% python3 -q
>>> import numpy as np
>>> import numpy.linalg as la
>>> np.set_printoptions(precision=2, suppress=True, linewidth=140, floatmode="fixed")
>>> rnd = lambda a: np.round(a, 2) + 0
>>> A = np.load("x.npy")
>>> A
array([[1, 0, 0],
       [1, 1, 0],
       [2, 3, 1]])
>>> # triangular
>>> rnd(A.mean(axis=0))
array([1.33, 1.33, 0.33])
>>> np.diff(A, axis=0)
array([[0, 1, 0],
       [1, 2, 1]])
>>> la.matrix_rank(A)
np.int64(3)
>>> la.matrix_rank(A - A[0, 0] * np.eye(3))
np.int64(2)
>>> rnd(np.sort(la.eigvals(A)))
array([1.00, 1.00, 1.00])
>>> [int(la.matrix_rank(la.matrix_power(A, p))) for p in range(1, 4)]
[3, 3, 3]
>>> Q, Rm = la.qr(A)
>>> np.trace(Q @ Q.T)
np.float64(3.0)
>>> rnd(Q @ Rm)
array([[1.00, 0.00, 0.00],
       [1.00, 1.00, 0.00],
       [2.00, 3.00, 1.00]])
>>> rnd(abs(Rm[0, 0])), rnd(la.norm(A[:, 0]))
(np.float64(2.45), np.float64(2.45))
>>> np.trace(A)
np.int64(3)
>>> rnd(np.abs(la.eigvals(A)).max())
np.float64(1.0)
>>> rnd(np.sort(np.abs(la.eigvals(A))))
array([1.00, 1.00, 1.00])
>>> np.allclose(A @ A.T, A.T @ A)
False
>>> w, V = la.eig(A)
>>> rnd(np.sort(la.eigvals(A.T)))
array([1.00, 1.00, 1.00])
>>> w
array([1.00, 1.00, 1.00])
>>> m1 = np.loadtxt("dump.csv", delimiter=",")
>>> rnd(m1)
array([[ 0.01, -0.01, -0.08,  0.02],
       [-0.01,  0.01,  0.08, -0.02],
       [-0.08,  0.08,  0.92, -0.25],
       [ 0.02, -0.02, -0.25,  0.07]])
>>> w1 = np.array([[0, 2, 4], [4, 5, 0], [4, 0, 5], [1, 1, 3]])
>>> beta = np.array([2, 9, 6])
>>> act = np.maximum(m1 @ w1 + beta, 0)
>>> la.matrix_rank(act)
np.int64(2)
>>> W2 = np.array([[2, 2, 1], [1, 0, 2], [0, 1, 2]])
>>> w1 @ W2
array([[ 2,  4, 12],
       [13,  8, 14],
       [ 8, 13, 14],
       [ 3,  5,  9]])
>>> np.allclose(m1[:-1].T @ la.lstsq(m1[:-1].T, m1[-1])[0], m1[-1])
True
>>> la.lstsq(m1[:-1].T, m1[-1])[2]
np.int32(1)
>>> np.abs(np.diag(la.qr(m1)[1])) > 1e-9
array([ True, False, False, False])
>>> np.argsort(-la.norm(m1, axis=0).round(6), kind="stable")[:3]
array([2, 3, 0])
>>> M = np.load("data.npy")
>>> M
array([[ 4,  1,  3,  0],
       [ 1, -4,  4,  4],
       [ 3,  4,  0,  3],
       [ 0,  4,  3,  2]])
>>> w, V = la.eig(M)
>>> rnd(np.sort(la.eigvals(la.inv(M))))
array([-0.35, -0.14,  0.12,  0.28])
>>> np.prod(w)
np.float64(601.0)
>>> Y = M / np.sqrt((M ** 2).mean(axis=1, keepdims=True))
>>> la.matrix_rank(Y) == la.matrix_rank(M)
np.True_
>>> la.matrix_rank(M - M.mean(axis=1, keepdims=True))
np.int64(3)
>>> rnd(Y[3])
array([0.00, 1.49, 1.11, 0.74])
>>> rnd(la.norm(Y, axis=1))
array([2.00, 2.00, 2.00, 2.00])
>>> la.matrix_power(M, 4)
array([[1245,  936, 1234, 1115],
       [ 936, 2562,  197,  446],
       [1234,  197, 1897, 1590],
       [1115,  446, 1590, 1510]])
>>> np.allclose(M, M.T)
True
>>> rnd(np.abs(la.eigvals(M)).max())
np.float64(8.23)
>>> rnd(la.det(M))
np.float64(601.0)
>>> M @ M
array([[26, 12, 16, 13],
       [12, 49, -1,  4],
       [16, -1, 34, 22],
       [13,  4, 22, 29]])
>>> left, sigma = la.svd(M)
Traceback (most recent call last):
  File "<python-input-51>", line 1, in <module>
    left, sigma = la.svd(M)
    ^^^^^^^^^^^
ValueError: too many values to unpack (expected 2)
>>> left, sigma, vt = la.svd(M, full_matrices=False)
>>> np.abs(left[:, 0]).round(6).argmax()
np.int64(2)
>>> rnd(left.T @ left)
array([[1.00, 0.00, 0.00, 0.00],
       [0.00, 1.00, 0.00, 0.00],
       [0.00, 0.00, 1.00, 0.00],
       [0.00, 0.00, 0.00, 1.00]])
>>> rnd(np.sqrt((sigma ** 2).sum())), rnd(la.norm(M))
(np.float64(11.75), np.float64(11.75))
>>> left.shape, sigma.shape, vt.shape
((4, 4), (4,), (4, 4))
>>> rnd(vt @ vt.T)
array([[1.00, 0.00, 0.00, 0.00],
       [0.00, 1.00, 0.00, 0.00],
       [0.00, 0.00, 1.00, 0.00],
       [0.00, 0.00, 0.00, 1.00]])
>>> rnd(left.T @ M @ vt.T)
array([[8.23, 0.00, 0.00, 0.00],
       [0.00, 6.98, 0.00, 0.00],
       [0.00, 0.00, 3.63, 0.00],
       [0.00, 0.00, 0.00, 2.88]])
>>> w, V = la.eigh(M)
>>> vec = np.array([0, 1, 0, 1])
>>> (np.sign(V[:, -1].round(6)) == np.sign(V[0, -1].round(6))).astype(int)
array([1, 1, 1, 1])
>>> rnd(V * np.abs(w) @ V.T)
array([[ 4.67,  1.04,  1.43,  1.03],
       [ 1.04,  6.91, -0.25,  0.29],
       [ 1.43, -0.25,  5.27,  2.03],
       [ 1.03,  0.29,  2.03,  4.87]])
>>> vec @ M @ vec
np.int64(6)
>>> vec @ M @ vec / (vec @ vec), rnd(w[0]), rnd(w[-1])
(np.float64(3.0), np.float64(-6.98), np.float64(8.23))
